>>> import numpy as np
>>> from numpy import linalg as LA
>>> np.set_printoptions(suppress=True, linewidth=160)
>>> K = np.array([[1, 1, 0],
...     [2, 2, 0],
...     [2, 1, 2],
...     [2, 2, 1],
...     [0, 0, 2],
...     [2, 0, 2],
...     [1, 1, 0]])
>>> K[:, 1] = -2 * K[:, 0]
>>> print(K)
[[ 1 -2  0]
 [ 2 -4  0]
 [ 2 -4  2]
 [ 2 -4  1]
 [ 0  0  2]
 [ 2 -4  2]
 [ 1 -2  0]]
>>> left, sig, vt = LA.svd(K)
>>> print(np.argmax(sig[:-1] / (sig[1:] + 1e-6)) + 1)
2
>>> print(sig.round(2) + 0)
[9.8  2.64 0.  ]
>>> M2 = left[:, :2] @ np.diag(sig[:2]) @ vt[:2]
>>> print(np.round(np.abs(K - M2).max(), 2))
0.0
>>> print(round(float(LA.norm(K - M2, 2)), 2), np.round(sig[2], 2))
0.0 0.0
>>> print(LA.matrix_rank(K, rtol=0.05))
2
>>> mat = np.array([[3, 1, 3, 0, 0],
...     [0, 0, 1, 3, 2],
...     [0, 0, 0, 1, 1],
...     [2, 2, 1, 1, 0],
...     [2, 2, 2, 1, 3],
...     [2, 0, 2, 2, 2],
...     [3, 1, 3, 0, 0]])
>>> w1 = np.array([[-3, -1, -1, -3, 1],
...     [-1, 2, 3, -2, 3],
...     [-3, 1, -3, 0, -1],
...     [0, -1, 3, 3, -3],
...     [3, 3, -1, 3, -2]])
>>> beta = np.array([2, 0, 0, -2, 3])
>>> hid = np.maximum(mat @ w1 + beta, 0)
>>> print(LA.matrix_rank(hid))
5
>>> print(hid)
[[ 0  2  0  0  6]
 [ 5  4  4 13  0]
 [ 5  2  2  4  0]
 [ 0  2  4  0  7]
 [ 0 12  0  0  0]
 [ 0  4  0  4  0]
 [ 0  2  0  0  6]]
>>> print((hid > 0).astype(int))
[[0 1 0 0 1]
 [1 1 1 1 0]
 [1 1 1 1 0]
 [0 1 1 0 1]
 [0 1 0 0 0]
 [0 1 0 1 0]
 [0 1 0 0 1]]
>>> cent = np.array([[-2, 0, 1], [-5, -1, -4], [-3, 1, 4], [-5, -3, 1], [2, 2, 5]])
>>> print(hid @ cent)
[[   2   10   22]
 [-107  -39   18]
 [ -46  -12    9]
 [  -8   16   43]
 [ -60  -12  -48]
 [ -40  -16  -12]
 [   2   10   22]]
>>> print(w1 @ cent)
[[ 31  11  -1]
 [ -1  13  16]
 [  8  -6 -24]
 [-25 -11   4]
 [-37 -17 -20]]
